$ python -q
>>> import numpy as np
>>> np.set_printoptions(precision=3, suppress=True, linewidth=160)
>>> def tidy(a):
...     return np.round(a, 3) + 0
... 
>>> W0 = np.loadtxt("test12.csv", delimiter=",")
>>> W0
array([[ 0.,  1., -1.],
       [ 0.,  0.,  1.],
       [ 0.,  0.,  0.]])
>>> np.linalg.matrix_rank(W0 - W0[0, 0] * np.eye(3))
np.int64(2)
>>> try:
...     np.linalg.inv(W0)
... except np.linalg.LinAlgError as e:
...     print(e)
... 
Singular matrix
>>> r = np.linalg.matrix_rank(W0)
>>> r
np.int64(2)
>>> N = np.linalg.svd(W0)[2][r:].T
>>> np.linalg.matrix_rank(W0.T @ W0), np.linalg.matrix_rank(W0 @ W0.T)
(np.int64(2), np.int64(2))
>>> N.shape
(3, 1)
>>> [int(np.linalg.matrix_rank(W0[:i])) for i in range(1, len(W0) + 1)]
[1, 2, 2]
>>> N[:, 0] / N[np.abs(N[:, 0]).round(6).argmax(), 0]
array([ 1., -0., -0.])
>>> np.allclose(W0 @ N, 0)
True
>>> [int(np.linalg.matrix_rank(W0[:, :j + 1])) for j in range(3)]
[0, 1, 2]
>>> m1 = np.array([[1, 0, 3, 0], [0, 0, 1, 2], [3, 1, 2, 2], [2, 0, 2, 2]])
>>> np.einsum("ii->", m1)
np.int64(5)
>>> tidy(np.linalg.det(2 * m1)), tidy(np.linalg.det(m1))
(np.float64(-160.0), np.float64(-10.0))
>>> tidy(np.linalg.det(m1.T))
np.float64(-10.0)
>>> tidy(np.linalg.eigvals(m1))
array([ 5.919+0.j   , -1.772+0.j   ,  0.427+0.878j,  0.427-0.878j])
>>> tidy(np.linalg.eigvals(m1).sum().real)
np.float64(5.0)
>>> tidy(np.linalg.det(m1[::-1]))
np.float64(-10.0)
>>> vec = np.array([2, 1, 1, 0])
>>> y = m1 @ vec
>>> y
array([5, 1, 9, 6])
>>> tidy(np.linalg.solve(m1, y))
array([2., 1., 1., 0.])
>>> tidy(np.linalg.solve(m1, m1[:, 1]))
array([0., 1., 0., 0.])
>>> tidy(np.linalg.solve(m1.T, m1[2]))
array([0., 0., 1., 0.])
>>> tidy(np.linalg.solve(m1, -1 * y))
array([-2., -1., -1.,  0.])
>>> m1.reshape(-1, 2)
array([[1, 0],
       [3, 0],
       [0, 0],
       [1, 2],
       [3, 1],
       [2, 2],
       [2, 0],
       [2, 2]])
>>> m1.ravel(order="F")
array([1, 0, 3, 2, 0, 0, 1, 0, 3, 1, 2, 2, 0, 2, 2, 2])
>>> m1.reshape(2, -1)
array([[1, 0, 3, 0, 0, 0, 1, 2],
       [3, 1, 2, 2, 2, 0, 2, 2]])
>>> t3 = m1.reshape(4, 2, -1)
>>> np.swapaxes(t3, 1, 2)[1]
array([[0, 1],
       [0, 2]])
>>> t3.shape
(4, 2, 2)
>>> np.einsum("ihd,ihd->ih", t3, t3)
array([[ 1,  9],
       [ 0,  5],
       [10,  8],
       [ 4,  8]])
>>> t3[:, 0]
array([[1, 0],
       [0, 0],
       [3, 1],
       [2, 0]])
>>> t3.sum(axis=1)
array([[4, 0],
       [1, 2],
       [5, 3],
       [4, 2]])
>>> K = np.loadtxt("dump.csv", delimiter=",")
>>> K
array([[ 1., -2.,  4.],
       [ 1., -1.,  1.],
       [ 1.,  0.,  0.]])
>>> proj = np.triu(np.array([[3, 2, 0], [3, 1, 0], [1, 3, 2]]), 1) + np.eye(3)
>>> Y = proj @ K @ np.linalg.inv(proj)
>>> tidy(np.linalg.det(Y))
np.float64(2.0)
>>> np.trace(Y), np.trace(K)
(np.float64(0.0), np.float64(0.0))
